% ipython --no-banner

In [1]: import numpy as np

In [2]: from numpy import linalg as LA

In [3]: np.set_printoptions(precision=1, suppress=True, linewidth=160, sign=" ")

In [4]: W0 = np.loadtxt("dump.csv", delimiter=",")

In [5]: print(W0)
[[-0.6 -1.1 -0.8]
 [-0.6  1.1 -0.7]
 [ 0.4  0.6  0.5]
 [ 0.  -1.4 -0.2]
 [ 0.9  0.1 -1.2]
 [-0.3  0.7 -1.1]
 [-0.4  0.8  0.3]
 [ 0.2 -0.2  1.3]
 [ 0.1  0.6  0. ]
 [-0.2  0.2 -0.5]
 [ 0.8  1.  -0.7]
 [-0.1 -0.5  0.6]
 [ 0.2  1.1 -1. ]
 [ 0.2 -0.6 -2.4]
 [ 1.5  0.7  2. ]
 [ 1.5  0.6  2.1]
 [ 7.  -7.   2. ]
 [-0.5 -1.   1.4]
 [ 0.4 -0.1  0.9]
 [-0.6 -0.9 -0.5]
 [-0.4  1.2  0.8]
 [ 0.   1.4  1.1]
 [ 0.8  0.6 -0.9]
 [ 0.9 -0.5 -0.8]
 [ 0.4 -0.7 -0.4]
 [ 0.2 -0.5  1.3]
 [-0.7  2.8 -1. ]]

In [6]: # row 16 dominates

In [7]: Ac = (W0 - W0.mean(axis=0)) / W0.std(axis=0)

In [8]: print(np.argwhere(np.abs(Ac) > 2))
[[ 13   2]
 [ 16   0]
 [ 16   1]]

In [9]: print(Ac.std(axis=0))
[ 1.  1.  1.]

In [10]: coef = LA.lstsq(np.delete(Ac, 1, axis=1), Ac[:, 1])[0]

In [11]: print(coef.round(1) + 0)
[-0.8  0. ]

In [12]: E = np.loadtxt("m.csv", delimiter=",")

In [13]: print(E)
[[ 3.  4.  2. -5.]
 [-5.  3.  4.  2.]
 [ 2. -5.  3.  4.]
 [ 4.  2. -5.  3.]]

In [14]: def softmax(z):
    ...:     e = np.exp(z - z.max(axis=-1, keepdims=True))
    ...:     return e / e.sum(axis=-1, keepdims=True)
    ...: 

In [15]: print(softmax(E).sum(axis=1))
[ 1.  1.  1.  1.]

In [16]: print(np.round(softmax(E[2] + -1), 1) + 0)
[ 0.1  0.   0.2  0.7]

In [17]: print(np.round(softmax(E[2]), 1) + 0)
[ 0.1  0.   0.2  0.7]

In [18]: scores = E @ E.T / np.sqrt(4)

In [19]: print(np.round(softmax(scores), 1) + 0)
[[ 1.  0.  0.  0.]
 [ 0.  1.  0.  0.]
 [ 0.  0.  1.  0.]
 [ 0.  0.  0.  1.]]

In [20]: print(softmax(scores).round(6).argmax(axis=1))
[ 0  1  2  3]

In [21]: print(softmax(scores)[2] @ E)
[ 2. -5.  3.  4.]

In [22]: x0 = np.array([-1, 2, 1, 1])

In [23]: target = E @ x0

In [24]: coef, lr = np.zeros(4), 1 / LA.norm(E, 2) ** 2

In [25]: for i in range(25):
    ...:     coef -= lr * E.T @ (E @ coef - target)
    ...:     if i % 5 == 0: print(i, round(LA.norm(E @ coef - target), 1))
    ...: 
0 7.0
5 1.7
10 0.6
15 0.2
20 0.1

In [26]: print(coef)
[-1.  2.  1.  1.]

In [27]: mat = np.load("block2.npy")

In [28]: print(mat)
[[ 0  1  0]
 [ 1  0  0]
 [ 0  0  0]]

In [29]: # rows and columns are dependent

In [30]: rk = LA.matrix_rank(mat)

In [31]: print(rk)
2

In [32]: null = LA.svd(mat)[2][rk:].T

In [33]: print([int(LA.matrix_rank(mat[:i])) for i in range(1, len(mat) + 1)])
[1, 2, 2]

In [34]: print(null[:, 0] / null[np.abs(null[:, 0]).round(6).argmax(), 0])
[ 0.  0.  1.]

In [35]: print(LA.matrix_rank(mat.T @ mat), LA.matrix_rank(mat @ mat.T))
2 2

In [36]: print(null @ null.T)
[[ 0.  0.  0.]
 [ 0.  0.  0.]
 [ 0.  0.  1.]]

In [37]: print(np.allclose(mat @ null, 0))
True

In [38]: print(mat @ null)
[[ 0.]
 [ 0.]
 [ 0.]]
